$ python -q
>>> import numpy as np
>>> from numpy import linalg as LA
>>> np.set_printoptions(suppress=True, linewidth=120)
>>> tidy = lambda a: np.round(a, 2) + 0
>>> E = np.array([[1, 0, 1, 2, 0, 2, 1, 1],
...     [0, 2, 1, 2, 1, 2, 1, 1],
...     [1, 0, 0, 1, 0, 1, 1, 1],
...     [0, 2, 1, 2, 1, 2, 1, 1],
...     [1, 2, 0, 1, 1, 2, 1, 2],
...     [0, 1, 2, 2, 1, 2, 2, 2],
...     [1, 1, 0, 0, 0, 1, 0, 2]])
>>> # rows and columns are dependent
>>> u = np.array([-1, 0])
>>> np.correlate(E[4], E[6], "full")
array([2, 4, 1, 4, 2, 5, 4, 9, 3, 3, 2, 3, 3, 3, 2])
>>> np.polyval(u, E[4])
array([-1, -2,  0, -1, -1, -2, -1, -2])
>>> np.cross(E[4, :3], E[6, :3])
array([ 0,  0, -1])
>>> np.convolve(E[4], u)
array([-1, -2,  0, -1, -1, -2, -1, -2,  0])
>>> A = np.load("mat.npy")
>>> A
array([[ 2.,  3.,  2.,  0.],
       [-4., -3.,  2.,  0.],
       [ 0.,  0., -1.,  1.],
       [ 0.,  0.,  1.,  1.]])
>>> x0 = np.array([2, -2, 2, 1])
>>> rhs = A @ x0
>>> beta, lr = np.zeros(4), 1 / LA.norm(A, 2) ** 2
>>> for i in range(40):
...     beta -= lr * A.T @ (A @ beta - rhs)
...     if i % 10 == 0: print(i, round(LA.norm(A @ beta - rhs), 2))
... 
0 3.28
10 1.54
20 1.34
30 1.23
>>> tidy(beta)
array([ 0.19, -0.17,  1.26,  0.89])
>>> tidy(LA.cond(A))
np.float64(14.24)
>>> rng = np.random.default_rng(2383)
>>> z = rng.permutation(4)
>>> z
array([0, 3, 2, 1])
>>> Y = A[z][:, z]
>>> Y
array([[ 2.,  0.,  2.,  3.],
       [ 0.,  1.,  1.,  0.],
       [ 0.,  1., -1.,  0.],
       [-4.,  0.,  2., -3.]])
>>> np.diag(Y)
array([ 2.,  1., -1., -3.])
>>> tidy(np.sort(np.abs(LA.eigvals(Y))))
array([1.41, 1.41, 2.45, 2.45])
>>> tidy(LA.det(Y)), tidy(LA.det(A[z]))
(np.float64(-12.0), np.float64(12.0))
>>> np.allclose(Y, A)
False
>>> Y = A / LA.norm(A, axis=1, keepdims=True)
>>> G = Y @ Y.T
>>> tidy(G[2])
array([-0.34, -0.26,  1.  ,  0.  ])
>>> tidy(G)
array([[ 1.  , -0.59, -0.34,  0.34],
       [-0.59,  1.  , -0.26,  0.26],
       [-0.34, -0.26,  1.  ,  0.  ],
       [ 0.34,  0.26,  0.  ,  1.  ]])
>>> tidy(np.degrees(np.arccos(np.clip(G[2, 0], -1, 1))))
np.float64(110.06)
>>> tidy(LA.norm(Y, axis=1))
array([1., 1., 1., 1.])
>>> np.argwhere(np.triu(np.abs(G) > 0.95, 1))
array([], shape=(0, 2), dtype=int64)
